>>> import numpy as np
>>> np.set_printoptions(precision=2, suppress=True, linewidth=160, legacy="1.25")
>>> def rnd(a):
...     return np.round(a, 2) + 0
... 
>>> J = np.array([[1, 2, -2, 0, 1],
...     [2, 0, 0, -2, 2],
...     [2, 1, 2, -2, 2],
...     [0, 2, 1, -1, -2],
...     [2, 1, -2, 2, -2]])
>>> print(J)
[[ 1  2 -2  0  1]
 [ 2  0  0 -2  2]
 [ 2  1  2 -2  2]
 [ 0  2  1 -1 -2]
 [ 2  1 -2  2 -2]]
>>> x = np.array([1, -3, 3, 0, -1])
>>> y = J @ x
>>> b, lr = np.zeros(5), 1 / np.linalg.norm(J, 2) ** 2
>>> for i in range(5):
...     b -= lr * J.T @ (J @ b - y)
...     if i % 1 == 0: print(i, round(np.linalg.norm(J @ b - y), 2))
... 
0 7.54
1 5.76
2 4.89
3 4.27
4 3.76
>>> print(rnd(np.linalg.cond(J)))
5.74
>>> arr = np.loadtxt("run11.csv", delimiter=",")
>>> print(arr)
[[ -5.08  19.72  29.34]
 [ -2.13   5.46  11.37]
 [  1.95  -9.46 -11.43]
 [  1.34  -9.16 -14.93]
 [  6.01 -10.84 -27.92]
 [  2.84  -0.39  -7.85]
 [ -5.96   2.93  24.1 ]
 [  5.57  -8.02 -20.01]
 [ -3.15   8.24  12.82]
 [ -5.37  12.66  24.1 ]
 [ -1.91  -0.08   7.7 ]
 [  1.87   2.74  -7.18]
 [  2.38  -7.84 -11.4 ]
 [ -7.26  26.3   37.06]
 [  2.23  -9.6   -8.38]
 [ -4.04   5.25  18.42]
 [ -5.67  16.45  31.93]
 [ -3.54   5.85  24.43]
 [  8.89 -22.3  -47.83]
 [  4.45  -3.79 -22.86]
 [ -9.47  20.41  48.16]
 [ -5.36  10.65  23.93]
 [  7.92 -28.14 -39.06]
 [  4.73  -8.36 -28.1 ]
 [  1.54  -2.23  -8.77]]
>>> Xs = arr - arr.mean(axis=0)
>>> vecs = np.linalg.svd(Xs)[2][:1]
>>> A2 = Xs - Xs @ vecs.T @ vecs
>>> print(rnd(np.linalg.norm(A2) / np.linalg.norm(Xs)))
0.15
>>> print(rnd(np.diag(vecs.T @ vecs)))
[0.03 0.19 0.78]
>>> print(rnd((Xs @ vecs.T).std(axis=0)))
[28.17]
>>> print(np.linalg.norm(A2, axis=1).round(6).argmax())
6
>>> x = np.array([8, -9, 5, 9, -1])
>>> print(J @ (2 * x))
[-42  -8  -6 -40  34]
>>> A2 = arr / np.sqrt((arr ** 2).mean(axis=1, keepdims=True))
>>> print(rnd(A2[13]))
[-0.27  0.99  1.39]
>>> W0 = np.array([[1, 0, 3, 0], [-3, -2, 0, 1], [3, -3, 1, -3], [-2, 2, 3, 2]])
>>> W0[:, 0] = -1 * W0[:, 1]
>>> print(W0)
[[ 0  0  3  0]
 [ 2 -2  0  1]
 [ 3 -3  1 -3]
 [-2  2  3  2]]
>>> # rows and columns are dependent
>>> f, v = W0[2], W0[0]
>>> print(f @ f)
28
>>> print(f @ v)
3
>>> pr = (f @ v) / (f @ f) * f
>>> print(rnd(v - pr))
[-0.32  0.32  2.89  0.32]
>>> print(rnd(pr))
[ 0.32 -0.32  0.11 -0.32]
>>> print(rnd(np.linalg.norm(f + v) ** 2 + np.linalg.norm(f - v) ** 2))
74.0
>>> print(np.outer(f, v))
[[ 0  0  9  0]
 [ 0  0 -9  0]
 [ 0  0  3  0]
 [ 0  0 -9  0]]
>>> print(rnd((v - pr) @ f))
0.0
>>> print(np.linalg.matrix_rank(np.outer(f, v)))
1
>>> Uu, sigma, VT = np.linalg.svd(W0)
>>> vecs = VT[:(sigma > 1e-8).sum()]
>>> rng = np.random.default_rng(82028)
>>> x = W0[3] + 4 * W0[1] + rng.integers(2) * np.eye(4)[0]
>>> print(x)
[ 7. -6.  3.  6.]
>>> print(rnd(vecs.T @ vecs))
[[ 0.5 -0.5  0.   0. ]
 [-0.5  0.5  0.   0. ]
 [ 0.   0.   1.   0. ]
 [ 0.   0.   0.   1. ]]
>>> print(np.linalg.matrix_rank(np.vstack([W0, x])))
4
